$ python3 -q
>>> import numpy as np
>>> np.set_printoptions(precision=2, suppress=True, linewidth=140)
>>> def rnd(a):
...     return np.round(a, 2) + 0
... 
>>> data = np.loadtxt("mat.csv", delimiter=",")
>>> data
array([[ 0.,  5., -1., -2.],
       [-5.,  0.,  0.,  0.],
       [ 1.,  0.,  0.,  3.],
       [ 2.,  0., -3.,  0.]])
>>> rng = np.random.default_rng(39)
>>> idx = rng.permutation(4)
>>> idx
array([2, 3, 0, 1])
>>> A2 = data[idx][:, idx]
>>> np.diag(A2)
array([0., 0., 0., 0.])
>>> A2
array([[ 0.,  3.,  1.,  0.],
       [-3.,  0.,  2.,  0.],
       [-1., -2.,  0.,  5.],
       [ 0.,  0., -5.,  0.]])
>>> Q = data.astype(float).copy()
>>> for j in range(4):
...     Q[:, j] -= Q[:, :j] @ (Q[:, :j].T @ Q[:, j])
...     Q[:, j] /= np.linalg.norm(Q[:, j])
... 
>>> rnd(Q.T @ data)
array([[ 5.48,  0.  , -1.1 ,  0.55],
       [ 0.  ,  5.  , -1.  , -2.  ],
       [ 0.  ,  0.  ,  2.79,  0.21],
       [ 0.  ,  0.  ,  0.  ,  2.94]])
>>> rnd(Q.T @ Q)
array([[1., 0., 0., 0.],
       [0., 1., 0., 0.],
       [0., 0., 1., 0.],
       [0., 0., 0., 1.]])
>>> rnd(Q)
array([[ 0.  ,  1.  ,  0.  ,  0.  ],
       [-0.91,  0.  , -0.36,  0.2 ],
       [ 0.18,  0.  ,  0.07,  0.98],
       [ 0.37,  0.  , -0.93,  0.  ]])
>>> W0 = np.load("a.npy")
>>> W0
array([[1, 1, 5, 1],
       [1, 3, 2, 1],
       [5, 3, 0, 3]])
>>> A2 = W0 / np.linalg.norm(W0, axis=1, keepdims=True)
>>> gram = A2 @ A2.T
>>> (gram - 2 * np.eye(3)).round(6).argmax(axis=1)
array([1, 0, 1])
>>> (np.abs(gram) > 0.9).astype(int)
array([[1, 0, 0],
       [0, 1, 0],
       [0, 0, 1]])
>>> rnd(np.degrees(np.arccos(np.clip(gram[0, 1], -1, 1))))
np.float64(42.95)
>>> rnd(gram)
array([[1.  , 0.73, 0.32],
       [0.73, 1.  , 0.67],
       [0.32, 0.67, 1.  ]])
>>> rnd(gram[0])
array([1.  , 0.73, 0.32])
